$ python3 -q
>>> import numpy as np
>>> np.set_printoptions(precision=2, suppress=True, linewidth=140)
>>> rnd = lambda a: np.round(a, 2) + 0
>>> W0 = np.array([[8, 6, 1], [1, 0, 1], [2, 1, 8]])
>>> W0[:, 1] = 2 * W0[:, 0]
>>> print(W0)
[[ 8 16  1]
 [ 1  2  1]
 [ 2  4  8]]
>>> rng = np.random.default_rng(7166)
>>> A2 = W0 + rng.integers(-2, 3, (3, 2)) @ rng.integers(-2, 3, (2, 3))
>>> print(A2)
[[12 16  0]
 [-3  4 -1]
 [ 4  7  3]]
>>> print(np.linalg.matrix_rank(A2 - W0, tol=1e-8))
2
>>> print(np.abs(A2 - W0).sum(axis=1))
[ 5  8 10]
>>> print(A2 - W0)
[[ 4  0 -1]
 [-4  2 -2]
 [ 2  3 -5]]
>>> print(rnd(np.linalg.svd(A2 - W0, compute_uv=False)))
[6.66 5.89 0.  ]
>>> gram = W0.T @ W0
>>> print(np.linalg.matrix_rank(gram))
2
>>> print(gram)
[[ 69 138  25]
 [138 276  50]
 [ 25  50  66]]
>>> print(rnd(np.trace(np.linalg.pinv(W0) @ W0)))
2.0
>>> try:
...     np.linalg.inv(W0)
... except np.linalg.LinAlgError as e:
...     print(e)
... 
Singular matrix
>>> q, _ = np.linalg.qr(np.array([[-0.9, -1.4, 0.4], [1.3, -0.3, -0.3], [-1.3, 0.8, -0.1]]))
>>> mat = q[:, :3]
>>> print(rnd(mat))
[[-0.44 -0.88  0.19]
 [ 0.64 -0.15  0.76]
 [-0.64  0.46  0.62]]
>>> # columns are unit length and at right angles
>>> T = np.stack([W0, 4 * W0, W0[::-1]])
>>> print(rnd(np.linalg.det(T)))
[0. 0. 0.]
>>> print(np.linalg.matrix_rank(T))
[2 2 2]
>>> mat.inv()
Traceback (most recent call last):
  File "<python-input-25>", line 1, in <module>
    mat.inv()
    ^^^^^^^
AttributeError: 'numpy.ndarray' object has no attribute 'inv'
>>> print(rnd((mat + mat.T) / 2))
[[-0.44 -0.12 -0.22]
 [-0.12 -0.15  0.61]
 [-0.22  0.61  0.62]]
>>> print(rnd(np.trace(mat)))
0.03
>>> print(rnd((mat - mat.T) / 2))
[[ 0.   -0.76  0.41]
 [ 0.76  0.    0.15]
 [-0.41 -0.15  0.  ]]
>>> print(rnd(np.abs(np.linalg.eigvals(mat)).max()))
1.0
>>> print(rnd(mat @ mat))
[[-0.49  0.61 -0.63]
 [-0.86 -0.19  0.48]
 [ 0.17  0.77  0.61]]
>>> q, Rm = np.linalg.qr(mat)
>>> print(rnd(Rm))
[[1. 0. 0.]
 [0. 1. 0.]
 [0. 0. 1.]]
>>> print(np.allclose(Rm.T @ Rm, mat.T @ mat))
True
>>> print(rnd(q))
[[-0.44 -0.88  0.19]
 [ 0.64 -0.15  0.76]
 [-0.64  0.46  0.62]]
>>> print(q.shape, Rm.shape)
(3, 3) (3, 3)
>>> A2 = np.array([[1, 1, 0], [1, 0, 3], [2, 3, 1]])
>>> X = A2 - A2.T
>>> print(X)
[[ 0  0 -2]
 [ 0  0  0]
 [ 2  0  0]]
>>> # 2 groups of indices that never mix
>>> print(np.einsum("ii->", X))
0
>>> print(rnd(np.linalg.det(X[::-1])))
0.0
>>> print(rnd(np.linalg.eigvals(X)))
[0.+2.j 0.-2.j 0.+0.j]
>>> print(np.einsum("ij,ji->", X, X))
-8
>>> print(rnd(np.linalg.det(X.T)))
0.0
>>> proj = np.triu(np.array([[9, 2, 4], [1, 3, 5], [3, 7, 4]]), 1) + np.eye(3)
>>> A2 = proj @ X @ np.linalg.inv(proj)
>>> print(rnd(np.poly(A2)))
[1. 0. 4. 0.]
>>> print(rnd(np.linalg.det(A2)))
0.0
>>> print(proj @ X - X @ proj)
[[ 8.  0.  0.]
 [10.  0.  0.]
 [ 0. -4. -8.]]
>>> rk = np.linalg.matrix_rank(X)
>>> print(rk)
2
>>> null = np.linalg.svd(X)[2][rk:].T
>>> print(np.linalg.matrix_rank(X.T @ X), np.linalg.matrix_rank(X @ X.T))
2 2
>>> print(null @ null.T)
[[0. 0. 0.]
 [0. 1. 0.]
 [0. 0. 0.]]
>>> print([int(np.linalg.matrix_rank(X[:, :j + 1])) for j in range(3)])
[1, 1, 2]
>>> print([int(np.linalg.matrix_rank(X[:i])) for i in range(1, len(X) + 1)])
[1, 1, 2]
>>> print(null[:, 0] / null[np.abs(null[:, 0]).round(6).argmax(), 0])
[0. 1. 0.]
>>> print(np.allclose(X @ null, 0))
True
>>> print([int(np.linalg.matrix_rank(np.delete(X, i, axis=0))) for i in range(3)])
[1, 2, 1]
>>> r0 = np.array([2, 0, 2])
>>> print(np.correlate(X[2], X[0], "full"))
[-4  0  0  0  0]
>>> print(np.convolve(X[2], r0))
[4 0 4 0 0]
>>> print(rnd(np.abs(np.linalg.eigvals(X)).max()))
2.0
>>> print(rnd(np.sort(np.abs(np.linalg.eigvals(X)))))
[0. 2. 2.]
>>> print(X @ X)
[[-4  0  0]
 [ 0  0  0]
 [ 0  0 -4]]
>>> m1 = np.array([[-2, 0, 3], [-1, -2, 2], [-3, -3, -2]])
>>> m1[2] = m1[1]
>>> print(m1)
[[-2  0  3]
 [-1 -2  2]
 [-1 -2  2]]
>>> print(np.allclose(m1, m1.T))
False
>>> assert m1 == m1.T
Traceback (most recent call last):
  File "<python-input-70>", line 1, in <module>
    assert m1 == m1.T
           ^^^^^^^^^^
ValueError: The truth value of an array with more than one element is ambiguous. Use a.any() or a.all()
>>> print(rnd(np.abs(np.linalg.eigvals(m1)).max()))
1.73
>>> print(m1 @ m1)
[[ 1 -6  0]
 [ 2  0 -3]
 [ 2  0 -3]]
>>> print((m1 + m1.T) / 2)
[[-2.  -0.5  1. ]
 [-0.5 -2.   0. ]
 [ 1.   0.   2. ]]
